$ ipython --no-banner

In [1]: import numpy as np

In [2]: np.set_printoptions(precision=2, suppress=True, linewidth=140, floatmode="fixed")

In [3]: def rnd(a):
   ...:     return np.round(a, 2) + 0
   ...: 

In [4]: feats = np.load("case7.npy")

In [5]: feats
Out[5]: 
array([[8, 1, 4, 0],
       [8, 7, 3, 5],
       [6, 6, 1, 9],
       [1, 0, 1, 4]])

In [6]: other = np.array([[-3, -3, 2], [2, 0, 3]])

In [7]: W2 = np.kron(other, feats)

In [8]: np.linalg.matrix_rank(W2)
Out[8]: np.int64(8)

In [9]: W2.shape
Out[9]: (8, 12)

In [10]: rnd(np.linalg.norm(W2, 2)), rnd(np.linalg.norm(other, 2) * np.linalg.norm(feats, 2))
Out[10]: (np.float64(86.16), np.float64(86.16))

In [11]: W0 = np.load("run10.npy")

In [12]: W0
Out[12]: 
array([[ 2, -2, -5],
       [ 0,  5,  3],
       [ 0,  0,  5]])

In [13]: [int(np.linalg.matrix_rank(np.linalg.matrix_power(W0, p))) for p in range(1, 4)]
Out[13]: [3, 3, 3]

In [14]: rnd(np.sort(np.linalg.eigvals(W0)))
Out[14]: array([2.00, 5.00, 5.00])

In [15]: evals, evecs = np.linalg.eig(W0)

In [16]: rnd(np.sort(np.linalg.eigvals(W0 @ W0)))
Out[16]: array([ 4.00, 25.00, 25.00])

In [17]: evals
Out[17]: array([2.00, 5.00, 5.00])

In [18]: rng = np.random.default_rng(37)

In [19]: lab = rng.permutation(3)

In [20]: other = W0[:, lab] * rng.choice([-1, 1], 3)

In [21]: other
Out[21]: 
array([[-2, -2,  5],
       [ 5,  0, -3],
       [ 0,  0, -5]])

In [22]: U, _, Vh = np.linalg.svd(W0.T @ other)

In [23]: rnd(np.linalg.lstsq(W0, other)[0])
Out[23]: 
array([[ 0.00, -1.00,  0.00],
       [ 1.00,  0.00,  0.00],
       [ 0.00,  0.00, -1.00]])

In [24]: rnd(U @ Vh)
Out[24]: 
array([[ 0.00, -1.00,  0.00],
       [ 1.00,  0.00,  0.00],
       [ 0.00,  0.00, -1.00]])

In [25]: np.allclose(W0 @ W0.T, W0.T @ W0)
Out[25]: False

In [26]: rnd(np.sort(np.abs(np.linalg.eigvals(W0))))
Out[26]: array([2.00, 5.00, 5.00])

In [27]: (W0 + W0.T) / 2
Out[27]: 
array([[ 2.00, -1.00, -2.50],
       [-1.00,  5.00,  1.50],
       [-2.50,  1.50,  5.00]])

In [28]: rnd(np.abs(np.linalg.eigvals(W0)).max())
Out[28]: np.float64(5.0)

In [29]: W0 @ W0
Out[29]: 
array([[  4, -14, -41],
       [  0,  25,  30],
       [  0,   0,  25]])

In [30]: np.linalg.matrix_power(W0, 3)
Out[30]: 
array([[   8,  -78, -267],
       [   0,  125,  225],
       [   0,    0,  125]])

In [31]: W0.inv()
---------------------------------------------------------------------------
AttributeError                            Traceback (most recent call last)
Cell In[31], line 1
----> 1 W0.inv()

AttributeError: 'numpy.ndarray' object has no attribute 'inv'

In [32]: np.allclose(W0, W0.T)
Out[32]: False

In [33]: (W0 - W0.T) / 2
Out[33]: 
array([[ 0.00, -1.00, -2.50],
       [ 1.00,  0.00,  1.50],
       [ 2.50, -1.50,  0.00]])

In [34]: X = rng.normal(size=(23, 3)) + 10 * np.array([2, 4, -3])

In [35]: rnd(X)
Out[35]: 
array([[ 20.66,  40.96, -29.48],
       [ 17.44,  38.46, -29.39],
       [ 21.49,  38.51, -29.03],
       [ 21.12,  40.02, -31.34],
       [ 19.36,  39.64, -29.31],
       [ 20.90,  39.01, -30.10],
       [ 19.97,  39.83, -29.05],
       [ 19.73,  39.93, -31.48],
       [ 20.15,  39.06, -28.11],
       [ 20.15,  40.18, -29.90],
       [ 18.83,  39.56, -29.89],
       [ 20.91,  40.22, -31.32],
       [ 19.79,  39.86, -31.68],
       [ 20.54,  40.76, -30.91],
       [ 22.19,  40.32, -30.59],
       [ 21.95,  39.41, -29.85],
       [ 18.19,  38.90, -28.25],
       [ 19.00,  39.16, -30.26],
       [ 19.18,  38.75, -31.02],
       [ 19.83,  41.51, -29.23],
       [ 22.26,  39.13, -29.83],
       [ 20.26,  40.51, -29.28],
       [ 18.27,  41.48, -30.01]])

In [36]: D = np.linalg.norm(X[:, None] - X[None], axis=-1)

In [37]: D.mean(axis=1).argmax()
Out[37]: np.int64(1)

In [38]: np.flatnonzero(D[15] < D.mean() / 2)
Out[38]: array([ 5, 15, 20])

In [39]: (D + 1e9 * np.eye(23)).round(6).argmin(axis=1)
Out[39]: array([21, 16, 20, 11,  6, 15,  4, 12,  6, 21, 17,  3,  7, 11, 15, 20,  1, 10, 17,  0, 15,  0, 19])

In [40]: rnd(D[:5, :5])
Out[40]: 
array([[0.00, 4.07, 2.63, 2.14, 1.86],
       [4.07, 0.00, 4.07, 4.44, 2.25],
       [2.63, 4.07, 0.00, 2.79, 2.43],
       [2.14, 4.44, 2.79, 0.00, 2.71],
       [1.86, 2.25, 2.43, 2.71, 0.00]])
